>>> import numpy as np
>>> np.set_printoptions(precision=2, suppress=True, linewidth=100)
>>> Y = np.array([[8, 1, 3], [8, 6, 7], [9, 9, 6]])
>>> basis = np.array([[1]])
>>> arr = np.block([[Y, np.zeros((3, 1))], [np.zeros((1, 3)), basis]])
>>> arr
array([[8., 1., 3., 0.],
       [8., 6., 7., 0.],
       [9., 9., 6., 0.],
       [0., 0., 0., 1.]])
>>> (arr != 0).astype(int)
array([[1, 1, 1, 0],
       [1, 1, 1, 0],
       [1, 1, 1, 0],
       [0, 0, 0, 1]])
>>> np.sort(np.linalg.eigvals(arr).real)
array([-1.93,  1.  ,  4.34, 17.59])
>>> arr @ arr
array([[ 99.,  41.,  49.,   0.],
       [175., 107., 108.,   0.],
       [198., 117., 126.,   0.],
       [  0.,   0.,   0.,   1.]])
>>> x = np.array([1, 1, 3, 1])
>>> y = arr @ x
>>> beta, lr = np.zeros(4), 1 / np.linalg.norm(arr, 2) ** 2
>>> for i in range(15):
...     beta -= lr * arr.T @ (arr @ beta - y)
...     if i % 5 == 0: print(i, round(np.linalg.norm(arr @ beta - y), 2))
... 
0 3.78
5 3.52
10 3.32
>>> round(np.linalg.cond(arr), 2)
np.float64(19.97)
>>> beta
array([1.69, 1.47, 1.47, 0.04])
>>> Y = arr / np.linalg.norm(arr, axis=1, keepdims=True)
>>> C2 = Y @ Y.T
>>> round(float(np.degrees(np.arccos(np.clip(C2[0, 2], -1, 1)))), 2)
35.13
>>> (np.abs(C2) > 0.9).astype(int)
array([[1, 0, 0, 0],
       [0, 1, 1, 0],
       [0, 1, 1, 0],
       [0, 0, 0, 1]])
>>> (C2 - 2 * np.eye(4)).round(6).argmax(axis=1)
array([1, 2, 1, 0])
>>> print(C2)
[[1.   0.87 0.82 0.  ]
 [0.87 1.   0.98 0.  ]
 [0.82 0.98 1.   0.  ]
 [0.   0.   0.   1.  ]]
>>> def softmax(z):
...     e = np.exp(z - z.max(axis=-1, keepdims=True))
...     return e / e.sum(axis=-1, keepdims=True)
... 
>>> softmax(C2).sum(axis=1)
array([1., 1., 1., 1.])
>>> np.round(softmax(10 * C2[3]), 2) + 0
array([0., 0., 0., 1.])
>>> softmax(C2[3])
array([0.17, 0.17, 0.17, 0.48])
>>> scores = C2 @ C2.T / np.sqrt(4)
>>> softmax(scores)
array([[0.3 , 0.31, 0.3 , 0.09],
       [0.29, 0.32, 0.31, 0.08],
       [0.29, 0.32, 0.31, 0.08],
       [0.22, 0.22, 0.22, 0.35]])
>>> softmax(scores)[3] @ C2
array([0.58, 0.61, 0.6 , 0.35])
>>> print(softmax(scores + np.triu(np.full(scores.shape, -np.inf), 1)))
[[1.   0.   0.   0.  ]
 [0.48 0.52 0.   0.  ]
 [0.32 0.35 0.34 0.  ]
 [0.22 0.22 0.22 0.35]]
>>> feats = np.load("w.npy")
>>> feats
array([[ 0.99,  0.05, -0.11, -0.07],
       [ 0.05,  0.74,  0.56,  0.36],
       [-0.11,  0.56, -0.23, -0.79],
       [-0.07,  0.36, -0.79,  0.5 ]])
>>> evals, evecs = np.linalg.eig(feats)
>>> np.sort(np.linalg.eigvals(feats @ feats))
array([1., 1., 1., 1.])
>>> rng = np.random.default_rng(47)
>>> z = rng.permutation(4)
>>> Y = feats[:, z] * rng.choice([-1, 1], 4)
>>> print(Y)
[[-0.99  0.07 -0.05  0.11]
 [-0.05 -0.36 -0.74 -0.56]
 [ 0.11  0.79 -0.56  0.23]
 [ 0.07 -0.5  -0.36  0.79]]
>>> Uu, _, vt = np.linalg.svd(feats.T @ Y)
>>> np.round(Uu @ vt, 2) + 0
array([[-1.,  0.,  0.,  0.],
       [ 0.,  0., -1.,  0.],
       [ 0.,  0.,  0., -1.],
       [ 0., -1.,  0.,  0.]])
>>> np.round(np.linalg.lstsq(feats, Y)[0], 2) + 0
array([[-1.,  0.,  0.,  0.],
       [ 0.,  0., -1.,  0.],
       [ 0.,  0.,  0., -1.],
       [ 0., -1.,  0.,  0.]])
>>> z
array([0, 3, 1, 2])
>>> x = np.array([2, -8, 0, 5])
>>> y = Y @ x
>>> beta, lr = np.zeros(4), 1 / np.linalg.norm(Y, 2) ** 2
>>> for i in range(40):
...     beta -= lr * Y.T @ (Y @ beta - y)
...     if i % 10 == 0: print(i, round(np.linalg.norm(Y @ beta - y), 2))
... 
0 0.0
10 0.0
20 0.0
30 0.0
>>> beta.round(2) + 0
array([ 2., -8.,  0.,  5.])
>>> np.round(np.linalg.cond(Y), 2)
np.float64(1.0)
>>> W0 = np.loadtxt("out1.csv", delimiter=",")
>>> W0
array([[ 0.87,  0.  , -0.5 ,  0.  ,  0.  ,  0.  ,  0.  ],
       [ 0.  ,  1.  ,  0.  ,  0.  ,  0.  ,  0.  ,  0.  ],
       [ 0.5 ,  0.  ,  0.87,  0.  ,  0.  ,  0.  ,  0.  ],
       [ 0.  ,  0.  ,  0.  ,  1.  ,  0.  ,  0.  ,  0.  ],
       [ 0.  ,  0.  ,  0.  ,  0.  ,  1.  ,  0.  ,  0.  ],
       [ 0.  ,  0.  ,  0.  ,  0.  ,  0.  ,  1.  ,  0.  ],
       [ 0.  ,  0.  ,  0.  ,  0.  ,  0.  ,  0.  ,  1.  ]])
>>> # keeps lengths
>>> print((W0 != 0).astype(int))
[[1 0 1 0 0 0 0]
 [0 1 0 0 0 0 0]
 [1 0 1 0 0 0 0]
 [0 0 0 1 0 0 0]
 [0 0 0 0 1 0 0]
 [0 0 0 0 0 1 0]
 [0 0 0 0 0 0 1]]
>>> M = np.array([[8.0, -6.0, -4.0, -2.0, 2.0, 4.0],
...     [-6.0, 13.0, 6.0, 3.0, -3.0, -6.0],
...     [-4.0, 6.0, 8.0, 2.0, -2.0, -4.0],
...     [-2.0, 3.0, 2.0, 5.0, -1.0, -2.0],
...     [2.0, -3.0, -2.0, -1.0, 5.0, 2.0],
...     [4.0, -6.0, -4.0, -2.0, 2.0, 8.0]])
>>> z = rng.permutation(6)
>>> print(z)
[0 1 5 2 3 4]
>>> Y = M[z][:, z]
>>> Y
array([[ 8., -6.,  4., -4., -2.,  2.],
       [-6., 13., -6.,  6.,  3., -3.],
       [ 4., -6.,  8., -4., -2.,  2.],
       [-4.,  6., -4.,  8.,  2., -2.],
       [-2.,  3., -2.,  2.,  5., -1.],
       [ 2., -3.,  2., -2., -1.,  5.]])
>>> np.trace(Y)
np.float64(47.0)
>>> x = np.ones(6)
>>> for _ in range(6):
...     x = M @ x
...     x /= np.linalg.norm(x)
...     print(round(x @ M @ x, 2))
... 
9.74
25.58
26.97
27.0
27.0
27.0
>>> np.round(np.linalg.eigvalsh(M)[-1], 2)
np.float64(27.0)
>>> Lm = np.linalg.cholesky(M)
>>> print(Lm @ Lm.T)
[[ 8. -6. -4. -2.  2.  4.]
 [-6. 13.  6.  3. -3. -6.]
 [-4.  6.  8.  2. -2. -4.]
 [-2.  3.  2.  5. -1. -2.]
 [ 2. -3. -2. -1.  5.  2.]
 [ 4. -6. -4. -2.  2.  8.]]
